$ ipython --no-banner

In [1]: import numpy as np

In [2]: from numpy import linalg as LA

In [3]: np.set_printoptions(suppress=True, linewidth=120)

In [4]: W2 = np.sign(np.array([[-1, 4, -3, 1], [-7, 4, 2, 5], [-4, 1, 4, 5], [7, 3, 6, 7]]))

In [5]: M2 = (np.tril(W2, -1) + np.eye(4)) @ (np.triu(W2, 1) + np.eye(4))

In [6]: ev = np.array([-2, -1, 1, 2])

In [7]: J = np.rint(M2 * ev @ LA.inv(M2)) + 0

In [8]: J
Out[8]: 
array([[-15.,   5., -11.,   7.],
       [ 12.,  -8.,  12.,  -6.],
       [ 10.,  -9.,  12.,  -5.],
       [-24.,   1., -12.,  11.]])

In [9]: O = J.astype(float).copy()

In [10]: for j in range(4):
    ...:     O[:, j] -= O[:, :j] @ (O[:, :j].T @ O[:, j])
    ...:     O[:, j] /= LA.norm(O[:, j])
    ...: 

In [11]: np.round(O.T @ O, 3) + 0
Out[11]: 
array([[1., 0., 0., 0.],
       [0., 1., 0., 0.],
       [0., 0., 1., 0.],
       [0., 0., 0., 1.]])

In [12]: np.round(O.T @ J, 3) + 0
Out[12]: 
array([[ 32.326,  -8.816,  22.18 , -15.189],
       [  0.   ,   9.658,  -7.813,   0.527],
       [  0.   ,   0.   ,   0.093,   0.059],
       [  0.   ,   0.   ,   0.   ,   0.138]])

In [13]: M2 = J / np.sqrt((J ** 2).mean(axis=1, keepdims=True))

In [14]: np.round(LA.norm(M2, axis=1), 3)
Out[14]: array([2., 2., 2., 2.])

In [15]: O, Rm = LA.qr(J)

In [16]: round(float(abs(Rm[0, 0])), 3), round(float(LA.norm(J[:, 0])), 3)
Out[16]: (32.326, 32.326)

In [17]: O.shape, Rm.shape
Out[17]: ((4, 4), (4, 4))

In [18]: np.round(O @ Rm, 3)
Out[18]: 
array([[-15.,   5., -11.,   7.],
       [ 12.,  -8.,  12.,  -6.],
       [ 10.,  -9.,  12.,  -5.],
       [-24.,   1., -12.,  11.]])

In [19]: np.round(O.T @ O, 3) + 0
Out[19]: 
array([[1., 0., 0., 0.],
       [0., 1., 0., 0.],
       [0., 0., 1., 0.],
       [0., 0., 0., 1.]])

In [20]: m1 = np.array([[1, 1, 1, 2, 3, 3, -2],
    ...:     [-1, -3, 0, 3, -2, 1, 1],
    ...:     [1, 1, 3, 0, 2, -3, 3],
    ...:     [2, -2, 2, 1, 0, -3, -2],
    ...:     [-2, 3, -2, -2, 1, -2, 2]])

In [21]: m1[-1] = m1[0] + 4 * m1[1]

In [22]: m1
Out[22]: 
array([[  1,   1,   1,   2,   3,   3,  -2],
       [ -1,  -3,   0,   3,  -2,   1,   1],
       [  1,   1,   3,   0,   2,  -3,   3],
       [  2,  -2,   2,   1,   0,  -3,  -2],
       [ -3, -11,   1,  14,  -5,   7,   2]])

In [23]: U, sig, Vh = LA.svd(m1)

In [24]: V = Vh[:(sig > 1e-8).sum()]

In [25]: rng = np.random.default_rng(6820)

In [26]: vec = m1[4] + 5 * m1[0] + rng.integers(2) * np.eye(7)[1]

In [27]: vec
Out[27]: array([ 2., -5.,  6., 24., 10., 22., -8.])

In [28]: round(LA.norm(vec - V.T @ V @ vec), 3)
Out[28]: np.float64(0.696)

In [29]: np.round(np.diag(V.T @ V), 3)
Out[29]: array([0.239, 0.516, 0.42 , 0.624, 0.546, 0.769, 0.887])
